>>> import numpy as np
>>> np.set_printoptions(precision=2, suppress=True, linewidth=100, legacy="1.25")
>>> def tidy(a):
...     return np.round(a, 2) + 0
... 
>>> J = np.load("test8.npy")
>>> J
array([[3., 0., 0., 2.],
       [0., 3., 2., 0.],
       [0., 2., 3., 0.],
       [2., 0., 0., 3.]])
>>> # symmetric, so the eigenvalues are real
>>> ev, vecs = np.linalg.eig(J)
>>> tidy(ev)
array([5., 1., 5., 1.])
>>> tidy(np.sort(np.linalg.eigvals(J @ J)))
array([ 1.,  1., 25., 25.])
>>> vec = np.array([2, -3, -5, 5])
>>> y = J @ vec
>>> y
array([ 16., -19., -21.,  19.])
>>> tidy(np.linalg.solve(J.T, J[0]))
array([1., 0., 0., 0.])
>>> tidy(np.linalg.solve(J, y))
array([ 2., -3., -5.,  5.])
>>> q, vecs = np.linalg.qr(J[:, :3])[0], np.linalg.qr(J[:, 3:])[0]
>>> s = np.linalg.svd(q.T @ vecs, compute_uv=False)
>>> tidy(s)
array([0.92])
>>> tidy(np.linalg.norm(q @ q.T - vecs @ vecs.T, 2))
1.0
>>> (s > 0.9).sum()
1
>>> vec = np.ones(4)
>>> for _ in range(3):
...     vec = J @ vec
...     vec /= np.linalg.norm(vec)
...     print(round(vec @ J @ vec, 2))
... 
5.0
5.0
5.0
>>> vec
array([0.5, 0.5, 0.5, 0.5])
>>> W1 = np.array([[-1, -2, 3, 0, 1, -2],
...     [1, 3, 1, 2, 1, -1],
...     [-2, 1, 1, -2, -1, 3],
...     [3, -1, -2, 3, 1, 2]])
>>> b = np.array([0, 1, 2, 0, 0, 2])
>>> hid = np.maximum(J @ W1 + b, 0)
>>> hid
array([[ 3.,  0.,  7.,  6.,  5.,  0.],
       [ 0., 12.,  7.,  2.,  1.,  5.],
       [ 0., 10.,  7.,  0.,  0.,  9.],
       [ 7.,  0.,  2.,  9.,  5.,  4.]])
>>> (hid > 0).mean(axis=0)
array([0.5 , 0.5 , 1.  , 0.75, 0.75, 0.75])
>>> basis = np.array([[3, 1], [1, -3], [1, 2], [3, -3], [2, -3], [2, -2]])
>>> (hid @ basis).round(6).argmax(axis=1)
array([0, 0, 0, 0])
>>> hid @ basis
array([[ 44., -16.],
       [ 37., -41.],
       [ 35., -34.],
       [ 68., -39.]])
